% ipython --no-banner

In [1]: import numpy as np

In [2]: np.set_printoptions(suppress=True, linewidth=100)

In [3]: J = np.load("test14.npy")

In [4]: J
Out[4]: 
array([[-2.,  5.,  1.,  2.],
       [ 5., 22.,  5., 10.],
       [ 1.,  5., -2.,  2.],
       [ 2., 10.,  2.,  1.]])

In [5]: # symmetric, so the eigenvalues are real

In [6]: M2 = np.array([[1, 2], [2, 2]])

In [7]: cent = np.kron(M2, J)

In [8]: np.linalg.matrix_rank(cent)
Out[8]: np.int64(8)

In [9]: cent
Out[9]: 
array([[-2.,  5.,  1.,  2., -4., 10.,  2.,  4.],
       [ 5., 22.,  5., 10., 10., 44., 10., 20.],
       [ 1.,  5., -2.,  2.,  2., 10., -4.,  4.],
       [ 2., 10.,  2.,  1.,  4., 20.,  4.,  2.],
       [-4., 10.,  2.,  4., -4., 10.,  2.,  4.],
       [10., 44., 10., 20., 10., 44., 10., 20.],
       [ 2., 10., -4.,  4.,  2., 10., -4.,  4.],
       [ 4., 20.,  4.,  2.,  4., 20.,  4.,  2.]])

In [10]: J.mean(axis=0)
Out[10]: array([ 1.5 , 10.5 ,  1.5 ,  3.75])

In [11]: J.shape
Out[11]: (4, 4)

In [12]: J.sum(axis=0)
Out[12]: array([ 6., 42.,  6., 15.])

In [13]: np.zeros(4, 4)
Traceback (most recent call last):
  Cell In[13], line 1
    np.zeros(4, 4)
TypeError: Cannot interpret '4' as a data type


In [14]: round(float(np.linalg.norm(J)), 2)
Out[14]: 28.48

In [15]: np.round(np.linalg.svd(J, compute_uv=False), 2)
Out[15]: array([28.,  3.,  3.,  3.])

In [16]: J - J[0]
Out[16]: 
array([[ 0.,  0.,  0.,  0.],
       [ 7., 17.,  4.,  8.],
       [ 3.,  0., -3.,  0.],
       [ 4.,  5.,  1., -1.]])

In [17]: np.diff(J, axis=0)
Out[17]: 
array([[  7.,  17.,   4.,   8.],
       [ -4., -17.,  -7.,  -8.],
       [  1.,   5.,   4.,  -1.]])

In [18]: np.unravel_index(np.abs(J).argmax(), J.shape)
Out[18]: (np.int64(1), np.int64(1))

In [19]: theta = np.deg2rad(45)

In [20]: feats = np.eye(3)

In [21]: feats[np.ix_([1, 0], [1, 0])] = [[np.cos(theta), -np.sin(theta)], [np.sin(theta), np.cos(theta)]]

In [22]: feats.round(2)
Out[22]: 
array([[ 0.71,  0.71,  0.  ],
       [-0.71,  0.71,  0.  ],
       [ 0.  ,  0.  ,  1.  ]])

In [23]: # 2 groups of indices that never mix

In [24]: proj = np.triu(np.array([[-3, 2, 3], [1, 0, -3], [-2, 2, 3]]), 1) + np.eye(3)

In [25]: M2 = proj @ feats @ np.linalg.inv(proj)

In [26]: np.linalg.matrix_rank(M2)
Out[26]: np.int64(3)

In [27]: round(float(np.trace(M2)), 2), round(float(np.trace(feats)), 2)
Out[27]: (2.41, 2.41)

In [28]: rng = np.random.default_rng(1914)

In [29]: z = rng.permutation(3)

In [30]: z
Out[30]: array([0, 2, 1])

In [31]: M2 = feats[z][:, z]

In [32]: np.round(np.diag(M2), 2)
Out[32]: array([0.71, 1.  , 0.71])

In [33]: round(float(np.linalg.det(M2)), 2), round(np.linalg.det(feats[z]), 2)
Out[33]: (1.0, np.float64(-1.0))

In [34]: M2.round(2)
Out[34]: 
array([[ 0.71,  0.  ,  0.71],
       [ 0.  ,  1.  ,  0.  ],
       [-0.71,  0.  ,  0.71]])

In [35]: np.allclose(M2, feats)
Out[35]: False

In [36]: M2 = J + rng.integers(-2, 3, (4, 1)) @ rng.integers(-2, 3, (1, 4))

In [37]: M2
Out[37]: 
array([[-4.,  5.,  0.,  3.],
       [ 1., 22.,  3., 12.],
       [ 5.,  5.,  0.,  0.],
       [ 4., 10.,  3.,  0.]])

In [38]: np.abs(M2 - J).sum(axis=1)
Out[38]: array([4., 8., 8., 4.])

In [39]: M2 = np.array([[-5, 1, 4], [-5, 3, -1]])

In [40]: cent = np.kron(M2, feats)

In [41]: np.linalg.matrix_rank(cent)
Out[41]: np.int64(6)

In [42]: cent.shape
Out[42]: (6, 9)

In [43]: z = rng.integers(0, 2, 3)

In [44]: data = np.triu((z[:, None] == z) & (rng.random((3, 3)) < 0.8), 1).astype(int)

In [45]: data += data.T

In [46]: data
Out[46]: 
array([[0, 1, 1],
       [1, 0, 1],
       [1, 1, 0]])

In [47]: T = np.stack([data, 5 * data, data[::-1]])

In [48]: np.round(np.linalg.det(T), 2)
Out[48]: array([  2., 250.,  -2.])

In [49]: np.linalg.matrix_rank(T.reshape(3, -1))
Out[49]: np.int64(2)

In [50]: T.shape
Out[50]: (3, 3, 3)

In [51]: np.round(np.linalg.norm(T, axis=(1, 2)), 2)
Out[51]: array([ 2.45, 12.25,  2.45])

In [52]: (T @ data.T).shape
Out[52]: (3, 3, 3)

In [53]: vals, V = np.linalg.eigh(data)

In [54]: x0 = np.array([0, -2, 4])

In [55]: x0 @ data @ x0 / (x0 @ x0), round(float(vals[0]), 2), round(vals[-1], 2)
Out[55]: (np.float64(-0.8), -1.0, np.float64(2.0))

In [56]: np.round(V * np.maximum(vals, 0) @ V.T, 2)
Out[56]: 
array([[0.67, 0.67, 0.67],
       [0.67, 0.67, 0.67],
       [0.67, 0.67, 0.67]])

In [57]: x0 @ data @ x0
Out[57]: np.int64(-16)

In [58]: E = np.load("run4.npy")

In [59]: E
Out[59]: 
array([[4, 6],
       [7, 6],
       [9, 0],
       [4, 6]])

In [60]: theta = np.radians(15)

In [61]: Rm = np.eye(3)

In [62]: Rm[2, 2] = Rm[0, 0] = np.cos(theta)

In [63]: Rm[2, 0], Rm[0, 2] = -np.sin(theta), np.sin(theta)

In [64]: Rm.round(2)
Out[64]: 
array([[ 0.97,  0.  ,  0.26],
       [ 0.  ,  1.  ,  0.  ],
       [-0.26,  0.  ,  0.97]])

In [65]: M2 = feats @ Rm.T

In [66]: np.round(np.abs(M2 - feats).max(axis=0), 2)
Out[66]: array([0.26, 0.  , 0.18])

In [67]: round(np.linalg.det(Rm), 2), round(float(np.trace(Rm)), 2)
Out[67]: (np.float64(1.0), 2.93)

In [68]: mat = np.loadtxt("mat.csv", delimiter=",")

In [69]: mat
Out[69]: 
array([[39., 36.,  0., 12.],
       [36., 39.,  0., 12.],
       [ 0.,  0.,  3.,  0.],
       [12., 12.,  0.,  7.]])

In [70]: # symmetric

In [71]: L = np.linalg.cholesky(mat)

In [72]: np.round(mat / np.sqrt(np.outer(np.diag(mat), np.diag(mat))), 2)
Out[72]: 
array([[1.  , 0.92, 0.  , 0.73],
       [0.92, 1.  , 0.  , 0.73],
       [0.  , 0.  , 1.  , 0.  ],
       [0.73, 0.73, 0.  , 1.  ]])

In [73]: np.round(L @ L.T, 2)
Out[73]: 
array([[39., 36.,  0., 12.],
       [36., 39.,  0., 12.],
       [ 0.,  0.,  3.,  0.],
       [12., 12.,  0.,  7.]])

In [74]: z = rng.permutation(4)

In [75]: z
Out[75]: array([0, 3, 2, 1])

In [76]: M2 = mat[z][:, z]

In [77]: np.allclose(M2, mat)
Out[77]: False

In [78]: round(float(np.linalg.det(M2)), 2), round(np.linalg.det(mat[z]), 2)
Out[78]: (2133.0, np.float64(-2133.0))

In [79]: W0 = np.loadtxt("case1.csv", delimiter=",")

In [80]: W0
Out[80]: 
array([[ -1.3,   1.2,   0.2],
       [ -0.1,  -0.2,  -0.9],
       [ -0.4,   1.2,  -1.4],
       [  0.3,   1.6,   1.4],
       [ -0.2,  -1. ,   0.2],
       [  1.9,  -1.3,   0.3],
       [  0.9,   0.3,  -1.1],
       [  0.4,  -0.6,  -0.7],
       [  0.5,   0.8,  -0.8],
       [ 14. , -24. ,  12. ],
       [  1.8,   0.4,   0.5],
       [  0.6,  -0.6,   0.5],
       [ -0.4,   0.2,   0.5],
       [  0.2,  -1.5,  -1.1],
       [  0. ,   0.1,  -1. ],
       [ -0.1,   0.4,   0.1],
       [ -0.7,  -1.9,  -0.9],
       [ -0.4,  -0.7,  -0.7],
       [  1.2,  -0.4,   0.2],
       [ -1.4,   0.4,   0.7],
       [  0.5,  -2.3,   0.4],
       [  1.3,  -0.3,   1.2]])

In [81]: # row 9 dominates

In [82]: z = W0[:, 1] > np.median(W0[:, 1])

In [83]: r0 = W0[z].mean(axis=0) - W0[~z].mean(axis=0)

In [84]: z.astype(int)
Out[84]: array([1, 1, 1, 1, 0, 0, 1, 0, 1, 0, 1, 0, 1, 0, 1, 1, 0, 0, 0, 1, 0, 0])

In [85]: round(float((((W0 - W0.mean(axis=0)) @ r0 > 0) == z).mean()), 2)
Out[85]: 0.64

In [86]: cen = (W0 - W0.mean(axis=0)) / W0.std(axis=0)

In [87]: np.round(cen.std(axis=0), 2)
Out[87]: array([1., 1., 1.])

In [88]: np.argwhere(np.abs(cen) > 2)
Out[88]: 
array([[9, 0],
       [9, 1],
       [9, 2]])

In [89]: b = np.linalg.lstsq(np.delete(cen, 2, axis=1), cen[:, 2])[0]

In [90]: b.round(2)
Out[90]: array([ 0.51, -0.44])

In [91]: round(1 - np.var(cen[:, 2] - np.delete(cen, 2, axis=1) @ b), 2)
Out[91]: np.float64(0.89)

In [92]: np.abs(b).argmax()
Out[92]: np.int64(0)

In [93]: x0 = np.array([0, 0, 2])

In [94]: rhs = W0 @ x0

In [95]: b, lr = np.zeros(3), 1 / np.linalg.norm(W0, 2) ** 2

In [96]: for i in range(300):
    ...:     b -= lr * W0.T @ (W0 @ b - rhs)
    ...:     if i % 50 == 0: print(i, round(np.linalg.norm(W0 @ b - rhs), 2))
    ...: 
0 7.24
50 3.04
100 1.35
150 0.64
200 0.32
250 0.16

In [97]: b.round(2) + 0
Out[97]: array([0.02, 0.  , 1.98])

In [98]: x0 = np.array([-1, 2, -1])

In [99]: rhs = W0 @ x0

In [100]: np.round(np.linalg.lstsq(W0, rhs)[0], 2)
Out[100]: array([-1.,  2., -1.])

In [101]: try:
     ...:     np.linalg.solve(W0, rhs)
     ...: except np.linalg.LinAlgError as e:
     ...:     print(e)
     ...: 
Last 2 dimensions of the array must be square

In [102]: np.round(np.linalg.pinv(W0) @ W0, 2) + 0
Out[102]: 
array([[1., 0., 0.],
       [0., 1., 0.],
       [0., 0., 1.]])

In [103]: rhs = rhs + 0.3 * rng.normal(size=22)

In [104]: rhs.round(2)
Out[104]: 
array([  3.74,   0.46,   4.54,   1.76,  -1.85,  -4.52,   0.49,  -0.84,   1.71, -73.54,  -1.84,
        -2.12,   0.56,  -2.09,   1.17,   0.82,  -2.66,   0.04,  -2.2 ,   0.63,  -5.74,  -2.91])

In [105]: b, *_ = np.linalg.lstsq(W0, rhs)

In [106]: b.round()
Out[106]: array([-1.,  2., -1.])

In [107]: np.round(np.linalg.norm(rhs - W0 @ b), 2)
Out[107]: np.float64(1.34)

In [108]: A = np.loadtxt("sample2.csv", delimiter=",")

In [109]: A
Out[109]: 
array([[-26.88,   5.19,  -2.18],
       [ -1.14,  -0.27,   3.89],
       [ 23.24,   4.35,  -6.26],
       [-12.  ,   2.38,  21.52],
       [  8.44,   2.93,   0.44],
       [-18.77,  -1.65,  -4.32],
       [ 11.85,  -0.87,  15.4 ],
       [ 15.12,   0.56,  -6.33],
       [-29.23,  -3.37,   5.62],
       [-23.46,   1.74,  18.1 ],
       [  4.77,  -1.6 ,  10.27],
       [ 33.63,  -2.02,  14.77],
       [  3.34,   0.52,  -8.12],
       [  3.08,  -4.27,   4.8 ],
       [ -1.58,  -0.27,  -8.28],
       [  6.44,   3.69,  -2.88],
       [ -2.8 ,  -4.58,   1.07],
       [  8.13,  -5.11,  11.72],
       [ 12.42,  -0.43,   7.02],
       [-10.99,  -6.45, -16.18],
       [ 10.17,   5.73, -15.96],
       [ -5.47,  -6.33,   4.81]])

In [110]: cen = A - A.mean(axis=0)

In [111]: Uu, sigma, vt = np.linalg.svd(cen, full_matrices=False)

In [112]: round((sigma ** 2).sum() ** 2 / (sigma ** 4).sum(), 2)
Out[112]: np.float64(1.85)

In [113]: np.abs(Uu[:, 0]).argmax()
Out[113]: np.int64(11)

In [114]: np.searchsorted(np.cumsum(sigma ** 2) / (sigma ** 2).sum(), 0.9) + 1
Out[114]: np.int64(2)

In [115]: Q, V = np.linalg.qr(A[:, :1])[0], np.linalg.qr(A[:, 1:])[0]

In [116]: sigma = np.linalg.svd(Q.T @ V, compute_uv=False)

In [117]: round(np.linalg.norm(Q @ Q.T - V @ V.T, 2), 2)
Out[117]: np.float64(1.0)

In [118]: K = np.load("out17.npy")

In [119]: K
Out[119]: 
array([[-1, -1, -1, -1],
       [-1, -2, -2, -2],
       [-1, -2, -3, -3],
       [-1, -2, -3, -4]])

In [120]: G = feats.T @ feats

In [121]: np.trace(G), (feats ** 2).sum()
Out[121]: (np.float64(3.0), np.float64(3.0))

In [122]: np.round(np.linalg.eigvalsh(G)[::-1], 2)
Out[122]: array([1., 1., 1.])

In [123]: vals, V = np.linalg.eigh(K)

In [124]: np.round(V.T @ V, 2) + 0
Out[124]: 
array([[1., 0., 0., 0.],
       [0., 1., 0., 0.],
       [0., 0., 1., 0.],
       [0., 0., 0., 1.]])

In [125]: np.round(np.linalg.svd(K, compute_uv=False), 2)
Out[125]: array([8.29, 1.  , 0.43, 0.28])

In [126]: np.round(V.T @ K @ V, 2) + 0
Out[126]: 
array([[-8.29,  0.  ,  0.  ,  0.  ],
       [ 0.  , -1.  ,  0.  ,  0.  ],
       [ 0.  ,  0.  , -0.43,  0.  ],
       [ 0.  ,  0.  ,  0.  , -0.28]])

In [127]: vals.round(2)
Out[127]: array([-8.29, -1.  , -0.43, -0.28])

In [128]: np.round(np.linalg.eigvalsh(K @ K), 2)
Out[128]: array([ 0.08,  0.18,  1.  , 68.74])

In [129]: np.unique(vals.round(6) + 0, return_counts=True)[1]
Out[129]: array([1, 1, 1, 1])

In [130]: (vals > 1e-8).sum(), (vals < -1e-8).sum()
Out[130]: (np.int64(0), np.int64(4))

In [131]: np.all(np.linalg.eigvalsh(K) > 0)
Out[131]: np.False_

In [132]: try:
     ...:     np.linalg.cholesky(K)
     ...: except np.linalg.LinAlgError as e:
     ...:     print(repr(e))
     ...: 
LinAlgError('Matrix is not positive definite')

In [133]: z = rng.permutation(4)

In [134]: z
Out[134]: array([1, 2, 3, 0])

In [135]: M2 = K[z][:, z]

In [136]: np.round(np.linalg.det(M2), 2), round(np.linalg.det(K[z]), 2)
Out[136]: (np.float64(1.0), np.float64(-1.0))

In [137]: np.trace(M2)
Out[137]: np.int64(-10)

In [138]: M2
Out[138]: 
array([[-2, -2, -2, -1],
       [-2, -3, -3, -1],
       [-2, -3, -4, -1],
       [-1, -1, -1, -1]])

In [139]: np.diag(M2)
Out[139]: array([-2, -3, -4, -1])
